$ ipython --no-banner

In [1]: import numpy as np

In [2]: from numpy import linalg as LA

In [3]: np.set_printoptions(precision=3, suppress=True, linewidth=100)

In [4]: def tidy(a):
   ...:     return np.round(a, 3) + 0
   ...: 

In [5]: data = np.loadtxt("test5.csv", delimiter=",")

In [6]: data
Out[6]: 
array([[ -9.016, -15.015, -14.013, -16.017,   7.979, -12.987],
       [ -0.993, -11.026,  -2.013, -11.986,   3.98 ,   2.993],
       [ -7.007, -11.015,  -9.988, -10.031,   9.006, -10.044],
       [ -4.998,  -6.007,  -7.   ,  -5.017,   6.021,  -7.973],
       [ -5.977, -10.   ,  -7.975,  -8.011,  10.003,  -7.995]])

In [7]: u, v = data[4], data[2]

In [8]: tidy(u @ u)
Out[8]: np.float64(427.481)

In [9]: p = (u @ v) / (u @ u) * u

In [10]: LA.matrix_rank(np.outer(u, v))
Out[10]: np.int64(1)

In [11]: print(tidy((v - p) @ u))
0.0

In [12]: tidy(LA.norm(data[2], 1)), tidy(LA.norm(data[2], np.inf))
Out[12]: (np.float64(57.091), np.float64(11.015))

In [13]: tidy(LA.norm(data, 1)), tidy(LA.norm(data, np.inf))
Out[13]: (np.float64(53.063), np.float64(75.027))

In [14]: tidy(LA.norm(data, "nuc"))
Out[14]: np.float64(65.505)

In [15]: tidy(data[2] @ data[4])
Out[15]: np.float64(482.432)

In [16]: X = np.loadtxt("out9.csv", delimiter=",")

In [17]: X
Out[17]: 
array([[ 4.,  2.,  1.,  2.,  4.,  5.,  5.,  0.],
       [ 0.,  5.,  0.,  0.,  1.,  3.,  4.,  2.],
       [ 1.,  0.,  1.,  2.,  5.,  4.,  5.,  3.],
       [ 4., 22.,  1.,  2.,  8., 17., 21.,  8.]])

In [18]: LA.lstsq(X[:-1].T, X[-1])[2]
Out[18]: np.int32(3)

In [19]: np.abs(np.diag(LA.qr(X)[1])) > 1e-9
Out[19]: array([ True,  True,  True, False])

In [20]: np.unique(X.round(6), axis=0).shape
Out[20]: (4, 8)

In [21]: tidy(np.trace(LA.pinv(X) @ X))
Out[21]: np.float64(3.0)

In [22]: LA.cond(X) > 100
Out[22]: np.True_

In [23]: print([round(float(x), 3) for x in LA.svd(X, compute_uv=False)[:3]])
[39.038, 7.38, 3.4]

In [24]: r = LA.matrix_rank(X)

In [25]: r
Out[25]: np.int64(3)

In [26]: N = LA.svd(X)[2][r:].T

In [27]: LA.matrix_rank(X.T @ X), LA.matrix_rank(X @ X.T)
Out[27]: (np.int64(3), np.int64(3))

In [28]: [int(LA.matrix_rank(X[:i])) for i in range(1, len(X) + 1)]
Out[28]: [1, 2, 3, 3]

In [29]: def softmax(z):
    ...:     e = np.exp(z - z.max(axis=-1, keepdims=True))
    ...:     return e / e.sum(axis=-1, keepdims=True)
    ...: 

In [30]: tidy(softmax(X).sum(axis=1))
Out[30]: array([1., 1., 1., 1.])

In [31]: tidy(softmax(X[0]))
Out[31]: array([0.129, 0.017, 0.006, 0.017, 0.129, 0.35 , 0.35 , 0.002])

In [32]: tidy(softmax(10 * X[0]))
Out[32]: array([0. , 0. , 0. , 0. , 0. , 0.5, 0.5, 0. ])

In [33]: scores = X @ X.T / np.sqrt(8)

In [34]: tidy(softmax(scores + np.triu(np.full(scores.shape, -np.inf), 1)))
Out[34]: 
array([[1.   , 0.   , 0.   , 0.   ],
       [0.107, 0.893, 0.   , 0.   ],
       [0.078, 0.   , 0.922, 0.   ],
       [0.   , 0.   , 0.   , 1.   ]])

In [35]: tidy(softmax(scores))
Out[35]: 
array([[0., 0., 0., 1.],
       [0., 0., 0., 1.],
       [0., 0., 0., 1.],
       [0., 0., 0., 1.]])
